% ipython --no-banner

In [1]: import numpy as np

In [2]: np.set_printoptions(precision=2, suppress=True, linewidth=140)

In [3]: def rd(a):
   ...:     return np.round(a, 2) + 0
   ...: 

In [4]: K = np.loadtxt("sample3.csv", delimiter=",")

In [5]: K
Out[5]: 
array([[ 2.,  0.,  2.,  1.,  0.,  2.],
       [ 8.,  2.,  2., -2., -1., -2.],
       [ 0.,  0., -2., -1., -2.,  0.],
       [ 0.,  0.,  0.,  5.,  8.,  4.],
       [ 0.,  0.,  7., -6.,  7.,  3.],
       [ 0.,  0., -8.,  4., -7.,  0.]])

In [6]: A2 = np.linalg.inv(K)

In [7]: rd(np.linalg.det(K) * A2)
Out[7]: 
array([[ -556.,     0., -2136.,  -268.,   728.,  1032.],
       [ 2224.,  -556.,  8552.,   896., -3048., -4388.],
       [    0.,     0.,  1028.,   180.,  -240.,  -328.],
       [    0.,     0.,   656.,    24.,   -32.,  -192.],
       [    0.,     0.,  -800.,  -192.,   256.,   424.],
       [    0.,     0.,   780.,    76.,  -472.,  -608.]])

In [8]: rd(K @ A2)
Out[8]: 
array([[1., 0., 0., 0., 0., 0.],
       [0., 1., 0., 0., 0., 0.],
       [0., 0., 1., 0., 0., 0.],
       [0., 0., 0., 1., 0., 0.],
       [0., 0., 0., 0., 1., 0.],
       [0., 0., 0., 0., 0., 1.]])

In [9]: rd(np.linalg.det(K) * np.linalg.det(A2))
Out[9]: np.float64(1.0)

In [10]: arr = np.load("dump.npy")

In [11]: rd(arr)
Out[11]: 
array([[-10.74,  -4.99, -12.45,  -2.84,  -3.06],
       [ -7.69,  -2.46,  -7.96,  -1.27,  -2.19],
       [ -4.53,  -0.78,  -3.87,  -0.37,  -1.34],
       [ -4.12,  -0.65,  -3.4 ,  -0.31,  -1.24],
       [ -1.32,  -0.27,  -0.84,  -0.25,  -0.47],
       [ -1.22,  -0.26,  -0.77,  -0.25,  -0.43],
       [ -0.15,  -0.06,  -0.09,  -0.06,  -0.06],
       [  0.7 ,   0.39,   0.43,   0.39,   0.3 ],
       [  1.53,   1.16,   0.99,   1.13,   0.7 ],
       [  1.88,   1.58,   1.25,   1.53,   0.89],
       [  1.9 ,   1.61,   1.27,   1.57,   0.9 ],
       [  1.94,   1.66,   1.3 ,   1.61,   0.92],
       [  2.35,   2.25,   1.65,   2.17,   1.15],
       [  6.69,  11.25,   6.58,  10.33,   3.8 ],
       [ 12.43,  26.17,  15.09,  23.45,   7.47],
       [ 13.78,  29.82,  17.23,  26.62,   8.32],
       [ 18.03,  41.58,  24.25,  36.79,  11.01],
       [ 21.98,  52.65,  30.99,  46.29,  13.49]])

In [12]: theta = np.radians(30)

In [13]: R = np.eye(5)

In [14]: R[3, 3] = R[4, 4] = np.cos(theta)

In [15]: R[3, 4], R[4, 3] = -np.sin(theta), np.sin(theta)

In [16]: rd(R)
Out[16]: 
array([[ 1.  ,  0.  ,  0.  ,  0.  ,  0.  ],
       [ 0.  ,  1.  ,  0.  ,  0.  ,  0.  ],
       [ 0.  ,  0.  ,  1.  ,  0.  ,  0.  ],
       [ 0.  ,  0.  ,  0.  ,  0.87, -0.5 ],
       [ 0.  ,  0.  ,  0.  ,  0.5 ,  0.87]])

In [17]: A2 = arr @ R.T

In [18]: rd(np.linalg.svd(arr, compute_uv=False)), rd(np.linalg.svd(A2, compute_uv=False))
Out[18]: 
(array([123.01,  16.11,   3.01,   0.  ,   0.  ]),
 array([123.01,  16.11,   3.01,   0.  ,   0.  ]))

In [19]: np.allclose(arr @ arr.T, A2 @ A2.T)
Out[19]: True

In [20]: D = np.linalg.norm(arr[:, None] - arr[None], axis=-1)

In [21]: rd(D[:5, :5])
Out[21]: 
array([[ 0.  ,  6.25, 11.79, 12.42, 16.09],
       [ 6.25,  0.  ,  5.58,  6.22, 10.  ],
       [11.79,  5.58,  0.  ,  0.65,  4.52],
       [12.42,  6.22,  0.65,  0.  ,  3.88],
       [16.09, 10.  ,  4.52,  3.88,  0.  ]])

In [22]: np.linalg.matrix_rank(D ** 2)
Out[22]: np.int64(5)

In [23]: D[11].round(6).argsort(kind="stable")[:4]
Out[23]: array([11, 10,  9,  8])

In [24]: lab = arr[:, 1] > np.median(arr[:, 1])

In [25]: u = arr[lab].mean(axis=0) - arr[~lab].mean(axis=0)

In [26]: lab.astype(int)
Out[26]: array([0, 0, 0, 0, 0, 0, 0, 0, 0, 1, 1, 1, 1, 1, 1, 1, 1, 1])

In [27]: np.argsort(-np.abs(u).round(6), kind="stable")
Out[27]: array([1, 3, 2, 0, 4])

In [28]: U, sv, vt = np.linalg.svd(arr)

In [29]: vecs = vt[:(sv > 1e-8).sum()]

In [30]: rng = np.random.default_rng(536040)

In [31]: x0 = arr[4] + 5 * arr[16] + rng.integers(2) * np.eye(5)[4]

In [32]: rd(x0)
Out[32]: array([ 88.81, 207.64, 120.4 , 183.67,  55.61])

In [33]: rd(np.linalg.norm(x0 - vecs.T @ vecs @ x0))
Out[33]: np.float64(0.9)

In [34]: rd(vecs.T @ vecs)
Out[34]: 
array([[ 0.84, -0.11,  0.09,  0.04,  0.34],
       [-0.11,  0.54,  0.17,  0.46,  0.02],
       [ 0.09,  0.17,  0.92, -0.14, -0.13],
       [ 0.04,  0.46, -0.14,  0.52,  0.14],
       [ 0.34,  0.02, -0.13,  0.14,  0.19]])

In [35]: np.allclose(vecs.T @ vecs @ x0, x0)
Out[35]: False

In [36]: rd(np.diag(vecs.T @ vecs))
Out[36]: array([0.84, 0.54, 0.92, 0.52, 0.19])

In [37]: u = np.array([8, -2, 2])

In [38]: rd(np.cross(arr[12, :3], arr[10, :3]))
Out[38]: array([ 0.21,  0.13, -0.48])

In [39]: rd(np.correlate(arr[12], arr[10], "full"))
Out[39]: array([ 2.12,  5.72,  8.01, 11.21, 14.65, 11.51,  8.1 ,  5.98,  2.19])

In [40]: Z = np.array([[2, 1, 1, -2, 3], [1, 0, 0, 2, 3]])

In [41]: W0 = np.repeat(Z, 19 // 2, axis=0)

In [42]: W0 = W0 + 0.02 * rng.normal(size=W0.shape)

In [43]: rd(W0)
Out[43]: 
array([[ 2.03,  1.02,  1.01, -2.  ,  2.97],
       [ 2.01,  0.99,  1.01, -2.01,  3.02],
       [ 1.99,  1.02,  0.98, -1.99,  3.01],
       [ 2.04,  0.92,  0.99, -1.97,  2.99],
       [ 1.98,  0.97,  0.99, -2.  ,  3.02],
       [ 1.96,  1.01,  0.98, -1.97,  3.01],
       [ 1.99,  1.01,  0.94, -1.99,  3.02],
       [ 1.98,  0.98,  1.02, -2.01,  2.99],
       [ 2.02,  1.01,  1.  , -1.99,  3.01],
       [ 1.04,  0.05, -0.03,  2.04,  2.97],
       [ 0.99,  0.01, -0.01,  2.01,  3.02],
       [ 1.04,  0.02, -0.02,  1.98,  2.99],
       [ 1.  , -0.01,  0.  ,  1.96,  3.02],
       [ 0.98, -0.03, -0.05,  2.01,  3.02],
       [ 1.01, -0.02,  0.01,  2.  ,  3.  ],
       [ 1.02, -0.01, -0.01,  2.03,  2.97],
       [ 0.98,  0.02,  0.  ,  2.  ,  3.03],
       [ 1.01, -0.01,  0.  ,  2.02,  2.96]])

In [44]: A2 = np.c_[W0[:, :4] @ np.array([[1, 1, 0, 2], [2, 3, 0, 0], [0, 3, 3, 3], [3, 2, 0, 0]]), np.array([-2, 0, -2, 1, -1, 2, 0, 0, -2, 0, -1, 1, 1, 1, 2, 1, -2, 2])]

In [45]: rd(A2)
Out[45]: 
array([[-1.93,  4.12,  3.03,  7.08, -2.  ],
       [-2.03,  4.  ,  3.03,  7.06,  0.  ],
       [-1.94,  4.01,  2.95,  6.92, -2.  ],
       [-2.03,  3.83,  2.96,  7.03,  1.  ],
       [-2.09,  3.85,  2.98,  6.93, -1.  ],
       [-1.91,  4.02,  2.95,  6.87,  2.  ],
       [-1.97,  3.86,  2.82,  6.8 ,  0.  ],
       [-2.09,  3.96,  3.07,  7.03,  0.  ],
       [-1.92,  4.06,  2.99,  7.04, -2.  ],
       [ 7.26,  5.19, -0.08,  2.  ,  0.  ],
       [ 7.05,  5.02, -0.02,  1.96, -1.  ],
       [ 7.02,  5.01, -0.05,  2.04,  1.  ],
       [ 6.86,  4.9 ,  0.  ,  2.  ,  1.  ],
       [ 6.93,  4.76, -0.14,  1.82,  1.  ],
       [ 6.99,  5.  ,  0.03,  2.06,  2.  ],
       [ 7.11,  5.04, -0.02,  2.01,  1.  ],
       [ 7.02,  5.04, -0.01,  1.96, -2.  ],
       [ 7.05,  5.03,  0.01,  2.04,  2.  ]])

In [46]: rd(np.linalg.norm(A2 - W0 @ np.linalg.lstsq(W0, A2)[0], axis=0))
Out[46]: array([0., 0., 0., 0., 5.])

In [47]: np.linalg.matrix_rank(np.c_[W0, A2])
Out[47]: np.int64(6)

In [48]: np.linalg.matrix_rank(A2)
Out[48]: np.int64(5)

In [49]: m1 = np.load("mat.npy")

In [50]: m1
Out[50]: 
array([[10,  0,  0,  0,  0],
       [ 0, 30,  0,  0,  8],
       [ 2,  6, 16, 12, 34],
       [16, 11, 10, 21,  0],
       [18,  0,  0,  0, 20],
       [10,  0,  0,  0, 31],
       [ 0,  7,  0,  0, 15],
       [ 1,  1,  0,  0,  0],
       [ 8, 18,  0,  0, 22],
       [14, 12, 30, 32, 14],
       [ 0,  0,  0,  0,  0],
       [ 0,  0,  0,  0, 10],
       [ 0,  0,  4,  0,  0],
       [ 0,  7,  0,  0,  0],
       [ 0,  0,  0,  0, 19],
       [ 0,  0,  0,  0, 19],
       [ 0,  0,  0,  0,  4],
       [ 0,  0,  0,  0,  0],
       [12,  0, 24, 22,  0],
       [ 0,  0,  0,  0,  0],
       [ 0,  0,  0,  0,  3],
       [ 0,  0,  0,  0,  0]])

In [51]: # row 15 repeats row 14

In [52]: Xs = m1 - m1.mean(axis=0)

In [53]: U, sv, vt = np.linalg.svd(Xs, full_matrices=False)

In [54]: rd(vt[0] * np.sign(vt[0, np.abs(vt[0]).argmax()]))
Out[54]: array([0.32, 0.19, 0.6 , 0.65, 0.28])

In [55]: (np.sign(U[:, 0]) == np.sign(U[0, 0])).astype(int)
Out[55]: array([1, 1, 0, 0, 0, 0, 1, 1, 0, 0, 1, 1, 1, 1, 1, 1, 1, 1, 0, 1, 1, 1])

In [56]: rd(sv ** 2 / (sv ** 2).sum())
Out[56]: array([0.47, 0.32, 0.14, 0.06, 0.01])

In [57]: rd(Xs.mean(axis=0))
Out[57]: array([0., 0., 0., 0., 0.])

In [58]: rd((sv ** 2).sum() ** 2 / (sv ** 4).sum())
Out[58]: np.float64(2.91)

In [59]: rd(sv)
Out[59]: array([60.49, 50.06, 33.74, 22.53,  7.07])

In [60]: np.abs(U[:, 0]).argmax()
Out[60]: np.int64(9)

In [61]: x0 = np.array([1, 0, 0, 3, 2])

In [62]: target = m1 @ x0

In [63]: rd(np.linalg.lstsq(m1, target)[0])
Out[63]: array([1., 0., 0., 3., 2.])

In [64]: target
Out[64]: array([ 10,  16, 106,  79,  58,  72,  30,   1,  52, 138,   0,  20,   0,   0,  38,  38,   8,   0,  78,   0,   6,   0])

In [65]: rd(np.linalg.pinv(m1) @ m1)
Out[65]: 
array([[1., 0., 0., 0., 0.],
       [0., 1., 0., 0., 0.],
       [0., 0., 1., 0., 0.],
       [0., 0., 0., 1., 0.],
       [0., 0., 0., 0., 1.]])

In [66]: target = target + 0.02 * rng.normal(size=22)

In [67]: rd(target)
Out[67]: 
array([ 10.01,  16.01, 106.01,  79.  ,  57.98,  72.02,  29.99,   1.02,  52.01, 138.03,   0.01,  20.01,   0.01,   0.01,  38.02,  38.02,
         8.01,  -0.01,  78.  ,   0.04,   6.01,   0.  ])

In [68]: c, *_ = np.linalg.lstsq(m1, target)

In [69]: rd(c)
Out[69]: array([1., 0., 0., 3., 2.])

In [70]: A2 = m1 + rng.integers(-2, 3, (22, 4)) @ rng.integers(-2, 3, (4, 5))

In [71]: A2
Out[71]: 
array([[ 15,   1,   0,   5,   2],
       [ -3,  27,   0,  -7,   8],
       [  8,  15,  28,  10,  40],
       [ 12,  12,  12,  21,  -2],
       [ 18,   6,   8,  -4,  22],
       [  4,   0,   0,  -4,  28],
       [  4,  15,  10,   0,  19],
       [ -2,   4,   5,  -5,   0],
       [ 13,  22,   2,   5,  24],
       [ 19,  19,  40,  25,  20],
       [ -6,   0,   1,  -2,  -3],
       [  7,   5,   4,   3,  14],
       [ -4,  -5,  -3,   2,  -4],
       [  2,  14,   9,  -2,   3],
       [ -4,  -5,  -8,   0,  15],
       [ -1,   1,   0,  -5,  19],
       [  5,   4,   4,   3,   7],
       [  0,   3,   1,   4,  -1],
       [  5,  -2,  21,  23,  -5],
       [ -3,  -6,  -6,  -3,  -2],
       [  0,   3,   6, -10,   6],
       [  2,   1,   1,   2,   1]])

In [72]: np.abs(A2 - m1).sum(axis=1)
Out[72]: array([13, 13, 35,  9, 20, 13, 26, 16, 18, 35, 12, 23, 22, 23, 21,  7, 19,  9, 18, 20, 22,  7])

In [73]: A2 - m1
Out[73]: 
array([[  5,   1,   0,   5,   2],
       [ -3,  -3,   0,  -7,   0],
       [  6,   9,  12,  -2,   6],
       [ -4,   1,   2,   0,  -2],
       [  0,   6,   8,  -4,   2],
       [ -6,   0,   0,  -4,  -3],
       [  4,   8,  10,   0,   4],
       [ -3,   3,   5,  -5,   0],
       [  5,   4,   2,   5,   2],
       [  5,   7,  10,  -7,   6],
       [ -6,   0,   1,  -2,  -3],
       [  7,   5,   4,   3,   4],
       [ -4,  -5,  -7,   2,  -4],
       [  2,   7,   9,  -2,   3],
       [ -4,  -5,  -8,   0,  -4],
       [ -1,   1,   0,  -5,   0],
       [  5,   4,   4,   3,   3],
       [  0,   3,   1,   4,  -1],
       [ -7,  -2,  -3,   1,  -5],
       [ -3,  -6,  -6,  -3,  -2],
       [  0,   3,   6, -10,   3],
       [  2,   1,   1,   2,   1]])

In [74]: rd(np.linalg.svd(A2 - m1, compute_uv=False))
Out[74]: array([39.82, 22.56, 11.87,  3.1 ,  0.  ])
